% python3 -q
>>> import numpy as np
>>> import numpy.linalg as la
>>> np.set_printoptions(suppress=True, linewidth=120)
>>> data = np.load("test6.npy")
>>> data
array([[ 0.206,  0.108,  0.187],
       [ 0.982,  0.12 ,  0.894],
       [-0.041, -0.39 ,  0.766],
       [-0.083,  0.095, -0.215],
       [-0.493,  0.259, -1.337],
       [ 1.028,  0.039,  1.665],
       [-0.02 ,  0.361, -0.473],
       [-1.589,  0.692, -3.705],
       [ 0.416,  0.21 ,  0.371]])
>>> rng = np.random.default_rng(5893)
>>> idx = rng.permutation(3)
>>> other = data[:, idx] * rng.choice([-1, 1], 3)
>>> other
array([[ 0.206,  0.187,  0.108],
       [ 0.982,  0.894,  0.12 ],
       [-0.041,  0.766, -0.39 ],
       [-0.083, -0.215,  0.095],
       [-0.493, -1.337,  0.259],
       [ 1.028,  1.665,  0.039],
       [-0.02 , -0.473,  0.361],
       [-1.589, -3.705,  0.692],
       [ 0.416,  0.371,  0.21 ]])
>>> U, _, Vt = la.svd(data.T @ other)
>>> np.round(U @ Vt, 3) + 0
array([[1., 0., 0.],
       [0., 0., 1.],
       [0., 1., 0.]])
>>> idx
array([0, 2, 1])
>>> J = np.array([[4.0, 3.0, 3.0, 3.0],
...     [3.0, 4.0, 3.0, 3.0],
...     [3.0, 3.0, 4.0, 3.0],
...     [3.0, 3.0, 3.0, 4.0]])
>>> U, s, Vt = la.svd(J)
>>> np.argmax(s[:-1] / (s[1:] + 1e-6)) + 1
np.int64(1)
>>> s.round(3)
array([13.,  1.,  1.,  1.])
>>> other = U[:, :1] @ np.diag(s[:1]) @ Vt[:1]
>>> round(float(np.abs(J - other).max()), 3)
0.75
>>> la.matrix_rank(other)
np.int64(1)
>>> other.round(3)
array([[3.25, 3.25, 3.25, 3.25],
       [3.25, 3.25, 3.25, 3.25],
       [3.25, 3.25, 3.25, 3.25],
       [3.25, 3.25, 3.25, 3.25]])
>>> M = np.loadtxt("x.csv", delimiter=",")
>>> M
array([[-2.,  1.,  1.,  1.,  1.,  1.,  1.,  1.,  1.,  1.],
       [ 1., -2.,  1.,  1.,  1.,  1.,  1.,  1.,  1.,  1.],
       [ 1.,  1., -2.,  1.,  1.,  1.,  1.,  1.,  1.,  1.],
       [ 1.,  1.,  1., -2.,  1.,  1.,  1.,  1.,  1.,  1.],
       [ 1.,  1.,  1.,  1., -2.,  1.,  1.,  1.,  1.,  1.],
       [ 1.,  1.,  1.,  1.,  1., -2.,  1.,  1.,  1.,  1.],
       [ 1.,  1.,  1.,  1.,  1.,  1., -2.,  1.,  1.,  1.],
       [ 1.,  1.,  1.,  1.,  1.,  1.,  1., -2.,  1.,  1.],
       [ 1.,  1.,  1.,  1.,  1.,  1.,  1.,  1., -2.,  1.],
       [ 1.,  1.,  1.,  1.,  1.,  1.,  1.,  1.,  1., -2.]])
>>> other = M / np.sqrt((M ** 2).mean(axis=1, keepdims=True))
>>> la.matrix_rank(other) == la.matrix_rank(M)
np.True_
>>> other[1].round(3)
array([ 0.877, -1.754,  0.877,  0.877,  0.877,  0.877,  0.877,  0.877,  0.877,  0.877])
>>> np.round(la.norm(other, axis=1), 3)
array([3.162, 3.162, 3.162, 3.162, 3.162, 3.162, 3.162, 3.162, 3.162, 3.162])
>>> other = np.array([[-2, 6, -4],
...     [-1, 5, 2],
...     [-9, -7, 8],
...     [6, 7, -3],
...     [-6, -9, 4],
...     [-3, 3, 4],
...     [-3, 4, -7],
...     [-1, 1, -6],
...     [-6, -7, 6],
...     [5, -1, -6]])
>>> np.einsum("ik,kj->ji", M, other)
array([[-14., -17.,   7., -38.,  -2., -11., -11., -17.,  -2., -35.],
       [-16., -13.,  23., -19.,  29.,  -7., -10.,  -1.,  23.,   5.],
       [ 10.,  -8., -26.,   7., -14., -14.,  19.,  16., -20.,  16.]])
>>> np.einsum("ij,ij->i", M, M)
array([13., 13., 13., 13., 13., 13., 13., 13., 13., 13.])
>>> la.matrix_rank(M @ other)
np.int64(3)
>>> other.T @ M.T
array([[-14., -17.,   7., -38.,  -2., -11., -11., -17.,  -2., -35.],
       [-16., -13.,  23., -19.,  29.,  -7., -10.,  -1.,  23.,   5.],
       [ 10.,  -8., -26.,   7., -14., -14.,  19.,  16., -20.,  16.]])
>>> evals, evecs = la.eigh(J)
>>> x = np.array([4, 3, 5, -3])
>>> (np.sign(evecs[:, -1].round(6)) == np.sign(evecs[0, -1].round(6))).astype(int)
array([1, 1, 1, 1])
>>> round(x @ J @ x / (x @ x), 3), round(evals[0], 3), round(float(evals[-1]), 3)
(np.float64(5.119), np.float64(1.0), 13.0)
>>> np.round(evecs * np.abs(evals) @ evecs.T, 3)
array([[4., 3., 3., 3.],
       [3., 4., 3., 3.],
       [3., 3., 4., 3.],
       [3., 3., 3., 4.]])
>>> np.abs(J).sum(axis=1).max(), round(np.abs(evals).max(), 3)
(np.float64(13.0), np.float64(13.0))
>>> other = M + rng.integers(-2, 3, (10, 1)) @ rng.integers(-2, 3, (1, 10))
>>> other
array([[-2.,  1.,  1.,  1.,  1.,  1.,  1.,  1.,  1.,  1.],
       [ 1., -2.,  3.,  0.,  1.,  1.,  0.,  2., -1.,  3.],
       [ 1.,  1.,  2., -1.,  1.,  1., -1.,  3., -3.,  5.],
       [ 1.,  1., -1., -1.,  1.,  1.,  2.,  0.,  3., -1.],
       [ 1.,  1.,  3.,  0., -2.,  1.,  0.,  2., -1.,  3.],
       [ 1.,  1., -3.,  3.,  1., -2.,  3., -1.,  5., -3.],
       [ 1.,  1.,  5., -1.,  1.,  1., -4.,  3., -3.,  5.],
       [ 1.,  1.,  3.,  0.,  1.,  1.,  0., -1., -1.,  3.],
       [ 1.,  1., -1.,  2.,  1.,  1.,  2.,  0.,  0., -1.],
       [ 1.,  1., -1.,  2.,  1.,  1.,  2.,  0.,  3., -4.]])
>>> np.round(la.svd(other - M, compute_uv=False), 3) + 0
array([16.432,  0.   ,  0.   ,  0.   ,  0.   ,  0.   ,  0.   ,  0.   ,  0.   ,  0.   ])
>>> la.matrix_rank(other - M, tol=1e-8)
np.int64(1)
>>> O, evecs = la.qr(other[:, :8])[0], la.qr(other[:, 8:])[0]
>>> s = la.svd(O.T @ evecs, compute_uv=False)
>>> (s > 0.9).sum()
np.int64(2)
>>> arr = np.array([[0.0, 0.0, 0.0, 0.0, 0.0, 0.0],
...     [0.0, 3.0, 2.0, 2.0, 2.0, 0.0],
...     [0.0, 5.0, -1.0, 5.0, 1.0, 0.0],
...     [0.0, 0.0, 1.0, -4.0, 2.0, 4.0],
...     [0.0, 4.0, 5.0, 4.0, -2.0, -4.0],
...     [0.0, -1.0, 5.0, -1.0, 1.0, -3.0]])
>>> U, s, Vt = la.svd(arr)
>>> s.round(3)
array([11.381,  7.666,  5.531,  2.254,  0.166,  0.   ])
>>> np.argmax(s[:-1] / (s[1:] + 1e-6)) + 1
np.int64(5)
>>> other = U[:, :5] @ np.diag(s[:5]) @ Vt[:5]
>>> la.matrix_rank(arr, rtol=0.05)
np.int64(4)
>>> np.round(np.abs(arr - other).max(), 3)
np.float64(0.0)
>>> W = np.array([[5, 0, 5, 7, 5],
...     [1, 6, 1, 2, 9],
...     [8, 0, 3, 6, 0],
...     [1, 7, 2, 5, 3],
...     [3, 4, 1, 6, 1],
...     [9, 5, 0, 3, 5]])
>>> b = np.array([0, -2, -3, -1, -3])
>>> H = np.maximum(arr @ W + b, 0)
>>> la.matrix_rank(H)
np.int64(5)
>>> np.round((H > 0).mean(axis=0), 3)
array([0.833, 0.5  , 0.667, 0.833, 0.667])
>>> H
array([[ 0.,  0.,  0.,  0.,  0.],
       [27., 38., 12., 39., 32.],
       [ 5., 67., 10., 34., 58.],
       [46.,  0.,  0.,  9.,  7.],
       [ 6., 22., 22., 33., 23.],
       [14.,  0., 10., 19.,  0.]])
>>> Z = np.array([[0, -1, 2], [-1, -1, 2], [2, 2, 1], [1, 2, 1], [-1, 2, 1]])
>>> H @ Z
array([[  0.,   0.,   0.],
       [ -7., 101., 213.],
       [-71., 132., 246.],
       [  2., -14., 108.],
       [ 32., 128., 134.],
       [ 39.,  44.,  57.]])
>>> other = arr + rng.integers(-2, 3, (6, 5)) @ rng.integers(-2, 3, (5, 6))
>>> other
array([[-3., -2., -3.,  0., -2.,  0.],
       [-2.,  4., 10.,  1.,  5.,  0.],
       [ 6.,  5., -3., -3.,  5.,  0.],
       [-4., -3.,  8., -5.,  1.,  4.],
       [ 8.,  6.,  1., -3.,  4., -4.],
       [14., -3.,  3., -9.,  3., -3.]])
>>> other - arr
array([[-3., -2., -3.,  0., -2.,  0.],
       [-2.,  1.,  8., -1.,  3.,  0.],
       [ 6.,  0., -2., -8.,  4.,  0.],
       [-4., -3.,  7., -1., -1.,  0.],
       [ 8.,  2., -4., -7.,  6.,  0.],
       [14., -2., -2., -8.,  2.,  0.]])
>>> np.round(la.matrix_power(other, 3), 3)
array([[  -59.,  -319.,  -114.,   -73.,  -194.,   136.],
       [  418.,  1101.,   280.,    99.,   728.,  -516.],
       [ -334.,   370.,   267.,   139.,   236.,    92.],
       [ -942.,    30.,  -185.,   649.,  -393.,  -232.],
       [ -216.,   363.,  1011.,   -71.,   453.,   136.],
       [-2034.,  -919.,  1024.,   704.,  -852.,   457.]])
>>> np.allclose(other, other.T)
False
>>> (other + other.T) / 2
array([[-3. , -2. ,  1.5, -2. ,  3. ,  7. ],
       [-2. ,  4. ,  7.5, -1. ,  5.5, -1.5],
       [ 1.5,  7.5, -3. ,  2.5,  3. ,  1.5],
       [-2. , -1. ,  2.5, -5. , -1. , -2.5],
       [ 3. ,  5.5,  3. , -1. ,  4. , -0.5],
       [ 7. , -1.5,  1.5, -2.5, -0.5, -3. ]])
>>> np.round(la.norm(arr, axis=0), 3)
array([0.   , 7.141, 7.483, 7.874, 3.742, 6.403])
>>> round(float(la.norm(arr, 2)), 3)
11.381
>>> arr[5] @ arr[1]
np.float64(7.0)
>>> np.round(la.norm(arr, 1), 3), round(float(la.norm(arr, np.inf)), 3)
(np.float64(16.0), 19.0)
>>> np.round(la.norm(arr) ** 2 / la.norm(arr, 2) ** 2, 3)
np.float64(1.729)
>>> K = np.load("layer13.npy")
>>> K
array([[  2,   2,  -2,  -4,   0,   4],
       [  0,   4,   3,  -1,  -4,   3],
       [ -5,   4,  -4,   2,  -2,  -4],
       [ -1,   5,   4,   0,   0,   2],
       [ -1,   3,  -4,  -4,   5,  -2],
       [  5,   0,   4,  -1,   1,  -4],
       [ -1,   4,  -3,  -3,  -3,  -4],
       [  3,   3,  -1,  -3,  -2,  -1],
       [  4,   3,  -2,   0,   3,   1],
       [  4,  -4,   5,   0,   0,  -3],
       [  2,  18,  10,  -8, -16,  16]])
>>> other = np.c_[K[:, :3] @ np.array([[1, 3, 2], [2, 2, -3], [2, 2, 0]]), np.array([-1, -3, -1, -3, 3, 3, -2, 2, 2, 1, 0])]
>>> other
array([[  2,   6,  -2,  -1],
       [ 14,  14, -12,  -3],
       [ -5, -15, -22,  -1],
       [ 17,  15, -17,  -3],
       [ -3,  -5, -11,   3],
       [ 13,  23,  10,   3],
       [  1,  -1, -14,  -2],
       [  7,  13,  -3,   2],
       [  6,  14,  -1,   2],
       [  6,  14,  20,   1],
       [ 58,  62, -50,   0]])
>>> np.round(la.norm(other - K @ la.lstsq(K, other)[0], axis=0), 3) + 0
array([0.   , 0.   , 0.   , 5.242])
>>> la.matrix_rank(np.c_[K, other])
np.int64(7)
>>> la.matrix_rank(other)
np.int64(4)
>>> mat = np.array([[0.0, 0.0, 0.0, 0.0, 5.0, -1.0],
...     [0.0, 0.0, 0.0, 3.0, -1.0, 0.0],
...     [0.0, 0.0, 0.0, 2.0, 0.0, 2.0],
...     [0.0, 3.0, 2.0, 0.0, 0.0, 0.0],
...     [5.0, -1.0, 0.0, 0.0, 0.0, 0.0],
...     [-1.0, 0.0, 2.0, 0.0, 0.0, 0.0]])
>>> mat
array([[ 0.,  0.,  0.,  0.,  5., -1.],
       [ 0.,  0.,  0.,  3., -1.,  0.],
       [ 0.,  0.,  0.,  2.,  0.,  2.],
       [ 0.,  3.,  2.,  0.,  0.,  0.],
       [ 5., -1.,  0.,  0.,  0.,  0.],
       [-1.,  0.,  2.,  0.,  0.,  0.]])
>>> O, Rm = la.qr(mat)
>>> np.round(np.abs(np.diag(Rm)), 3)
array([5.099, 3.006, 2.087, 3.606, 5.031, 1.764])
>>> Rm.round(3) + 0
array([[-5.099,  0.981,  0.392,  0.   ,  0.   ,  0.   ],
       [ 0.   , -3.006, -1.868,  0.   ,  0.   ,  0.   ],
       [ 0.   ,  0.   , -2.087,  0.   ,  0.   ,  0.   ],
       [ 0.   ,  0.   ,  0.   ,  3.606, -0.832,  1.109],
       [ 0.   ,  0.   ,  0.   ,  0.   ,  5.031, -0.81 ],
       [ 0.   ,  0.   ,  0.   ,  0.   ,  0.   , -1.764]])
>>> np.round(O.T @ O, 3) + 0
array([[1., 0., 0., 0., 0., 0.],
       [0., 1., 0., 0., 0., 0.],
       [0., 0., 1., 0., 0., 0.],
       [0., 0., 0., 1., 0., 0.],
       [0., 0., 0., 0., 1., 0.],
       [0., 0., 0., 0., 0., 1.]])
>>> np.round(O @ Rm, 3) + 0
array([[ 0.,  0.,  0.,  0.,  5., -1.],
       [ 0.,  0.,  0.,  3., -1.,  0.],
       [ 0.,  0.,  0.,  2.,  0.,  2.],
       [ 0.,  3.,  2.,  0.,  0.,  0.],
       [ 5., -1.,  0.,  0.,  0.,  0.],
       [-1.,  0.,  2.,  0.,  0.,  0.]])
>>> round(np.abs(la.eigvals(mat)).max(), 3)
np.float64(5.303)
>>> np.allclose(mat, mat.T)
True
>>> np.trace(mat)
np.float64(0.0)
>>> np.allclose(mat @ mat.T, mat.T @ mat)
True
>>> other = mat + rng.integers(-2, 3, (6, 4)) @ rng.integers(-2, 3, (4, 6))
>>> other
array([[ 0., -8.,  9.,  3.,  6., -9.],
       [ 0., -5., -3., -1., -9.,  0.],
       [ 2., -1., -2.,  6., -3.,  7.],
       [-6.,  5.,  2.,  5.,  2.,  3.],
       [-3.,  3., -1.,  5.,  3.,  4.],
       [ 3., -1.,  4.,  4.,  1.,  1.]])
>>> other - mat
array([[ 0., -8.,  9.,  3.,  1., -8.],
       [ 0., -5., -3., -4., -8.,  0.],
       [ 2., -1., -2.,  4., -3.,  5.],
       [-6.,  2.,  0.,  5.,  2.,  3.],
       [-8.,  4., -1.,  5.,  3.,  4.],
       [ 4., -1.,  2.,  4.,  1.,  1.]])
>>> np.round(la.svd(other - mat, compute_uv=False), 3) + 0
array([17.093, 14.242,  8.633,  8.394,  0.   ,  0.   ])
>>> def softmax(z):
...     e = np.exp(z - z.max(axis=-1, keepdims=True))
...     return e / e.sum(axis=-1, keepdims=True)
... 
>>> np.round(softmax(other[3]), 3) + 0
array([0.   , 0.447, 0.022, 0.447, 0.022, 0.061])
>>> np.round(softmax(other).sum(axis=1), 3)
array([1., 1., 1., 1., 1., 1.])
>>> S = other @ other.T / np.sqrt(6)
>>> np.round(softmax(S + np.triu(np.full(S.shape, -np.inf), 1)), 3) + 0
array([[1.   , 0.   , 0.   , 0.   , 0.   , 0.   ],
       [0.   , 1.   , 0.   , 0.   , 0.   , 0.   ],
       [0.   , 0.   , 1.   , 0.   , 0.   , 0.   ],
       [0.   , 0.   , 0.   , 1.   , 0.   , 0.   ],
       [0.   , 0.   , 0.   , 0.885, 0.115, 0.   ],
       [0.975, 0.   , 0.   , 0.   , 0.   , 0.025]])
>>> softmax(S).round(6).argmax(axis=1)
array([0, 1, 2, 3, 3, 0])
>>> E = np.load("w.npy")
>>> E
array([[ 3, -2,  3, -2,  3, -2],
       [-1, -1, -1, -1, -1, -1],
       [ 1, -2,  1, -2,  1, -2],
       [ 3, -2,  3, -2,  3, -2],
       [-1, -1, -1, -1, -1, -1],
       [ 1, -2,  1, -2,  1, -2]])
>>> gram = E.T @ E
>>> (E @ E.T).shape
(6, 6)
>>> la.matrix_rank(gram)
np.int64(2)
>>> la.cond(E) > 100
np.True_
>>> np.count_nonzero(E)
np.int64(36)
>>> E.sum(axis=0)
array([  6, -10,   6, -10,   6, -10])
>>> la.matrix_rank(E)
np.int64(2)
>>> E[:, 6]
Traceback (most recent call last):
  File "<python-input-107>", line 1, in <module>
    E[:, 6]
    ~^^^^^^
IndexError: index 6 is out of bounds for axis 1 with size 6
>>> np.round(la.svd(E, compute_uv=False), 3) + 0
array([10.121,  4.192,  0.   ,  0.   ,  0.   ,  0.   ])
>>> U, s, Vt = la.svd(E)
>>> np.argmax(s[:-1] / (s[1:] + 1e-6)) + 1
np.int64(2)
>>> other = U[:, :2] @ np.diag(s[:2]) @ Vt[:2]
>>> round(float(np.abs(E - other).max()), 3)
0.0
>>> la.matrix_rank(E, rtol=0.05)
np.int64(2)
>>> np.round(la.norm(E - other) / la.norm(E), 3)
np.float64(0.0)
>>> other.round(3)
array([[ 3., -2.,  3., -2.,  3., -2.],
       [-1., -1., -1., -1., -1., -1.],
       [ 1., -2.,  1., -2.,  1., -2.],
       [ 3., -2.,  3., -2.,  3., -2.],
       [-1., -1., -1., -1., -1., -1.],
       [ 1., -2.,  1., -2.,  1., -2.]])
>>> m1 = np.array([[-5, 4, 1, 1, 1, -4],
...     [2, 2, 2, 3, 3, -3],
...     [0, -1, 3, -3, -5, -5],
...     [-3, 3, -5, -5, -2, 0],
...     [3, 4, 0, -4, 1, 0],
...     [4, -1, -2, 2, -1, -3],
...     [-2, -1, 1, 1, 0, -3],
...     [0, 5, 0, -5, 1, 0]])
>>> m1[4] = m1[3]
>>> m1
array([[-5,  4,  1,  1,  1, -4],
       [ 2,  2,  2,  3,  3, -3],
       [ 0, -1,  3, -3, -5, -5],
       [-3,  3, -5, -5, -2,  0],
       [-3,  3, -5, -5, -2,  0],
       [ 4, -1, -2,  2, -1, -3],
       [-2, -1,  1,  1,  0, -3],
       [ 0,  5,  0, -5,  1,  0]])
>>> blk = np.stack([m1, -3 * m1, m1[::-1]])
>>> blk.shape
(3, 8, 6)
>>> blk.sum(axis=0)
array([[10, -3, -2, -7, -1,  8],
       [-6, -5, -3, -5, -6,  3],
       [ 4,  1, -8,  8,  9,  7],
       [ 3, -3,  5,  5,  2,  0],
       [ 3, -3,  5,  5,  2,  0],
       [-8,  1,  7, -7, -3,  1],
       [ 6,  4,  0,  1,  3,  3],
       [-5, -6,  1, 11, -1, -4]])
